$ python -q
>>> import numpy as np
>>> import numpy.linalg as la
>>> np.set_printoptions(precision=1, suppress=True, linewidth=100)
>>> W0 = np.loadtxt("out15.csv", delimiter=",")
>>> W0
array([[ 47., -14.,  -7., -42., -49.,  -7., -28.,  63.],
       [-14.,   2.,   2.,  12.,  14.,   2.,   8., -18.],
       [ -7.,   2.,  -1.,   6.,   7.,   1.,   4.,  -9.],
       [-42.,  12.,   6.,  34.,  42.,   6.,  24., -54.],
       [-49.,  14.,   7.,  42.,  47.,   7.,  28., -63.],
       [ -7.,   2.,   1.,   6.,   7.,  -1.,   4.,  -9.],
       [-28.,   8.,   4.,  24.,  28.,   4.,  14., -36.],
       [ 63., -18.,  -9., -54., -63.,  -9., -36.,  79.]])
>>> W0[6] @ W0[4]
np.float64(6524.0)
>>> round(la.norm(W0[6], 1), 1), round(la.norm(W0[6], np.inf), 1)
(np.float64(146.0), np.float64(36.0))
>>> round(float(la.norm(W0) ** 2 / la.norm(W0, 2) ** 2), 1)
1.0
>>> np.round(la.norm(W0, "nuc"), 1)
np.float64(249.0)
>>> la.norm(W0, axis=1).argmax()
np.int64(7)
>>> round(float(la.norm(W0[6] - W0[4])), 1)
45.9
>>> M = np.loadtxt("block14.csv", delimiter=",")
>>> M
array([[-1.,  3., -2.,  0., -3., -1.,  0.,  3.],
       [ 0., -2., -2.,  0.,  0.,  1., -3., -3.],
       [-2., -2.,  2., -2.,  1., -2.,  0., -3.],
       [ 0.,  2., -2.,  0.,  0.,  0., -3., -3.],
       [ 1., -1., -1., -1.,  0.,  3.,  1.,  2.],
       [-1.,  3.,  2., -1., -3., -1.,  3.,  3.],
       [ 0.,  3., -2., -3.,  2.,  1., -2.,  1.],
       [-3., -3., -1.,  1., -3., -2.,  2.,  3.]])
>>> round(la.norm(M, 2), 1)
np.float64(10.4)
>>> M[4] @ M[0]
np.float64(1.0)
>>> np.round(la.norm(M, 1), 1), round(float(la.norm(M, np.inf)), 1)
(np.float64(21.0), 18.0)
>>> np.round(la.norm(M[4] - M[0]), 1)
np.float64(7.0)
>>> round(float(la.norm(M[4], 1)), 1), np.round(la.norm(M[4], np.inf), 1)
(10.0, np.float64(3.0))
>>> round(float(la.norm(M) ** 2 / la.norm(M, 2) ** 2), 1)
2.4
>>> la.norm(M, axis=1).argmax()
np.int64(7)
>>> round(float(la.norm(M, "nuc")), 1)
36.6
>>> np.allclose(M, M.T)
False
>>> M @ M
array([[ -6., -14., -10.,  11.,  -5.,  -6.,  -9.,  -6.],
       [ 12.,  11.,  11.,   9.,  -2.,   4.,   9.,   3.],
       [ 10.,  -8.,  14.,  -6.,  23.,   7.,   1., -13.],
       [ 13.,   0.,   1.,  10.,   1.,   9.,  -6., -12.],
       [ -8.,  11.,   2.,  -2., -17.,  -6.,  17.,  28.],
       [-14., -15.,  -6.,  -6.,   5., -11., -12., -12.],
       [  2., -16.,  -1.,   8., -12.,   8.,  11.,  14.],
       [ -5.,  -5.,   0.,   4.,   9.,  -9.,  -1.,  -1.]])
>>> round(float(np.abs(la.eigvals(M)).max()), 1)
4.8
>>> np.allclose(M @ M.T, M.T @ M)
False
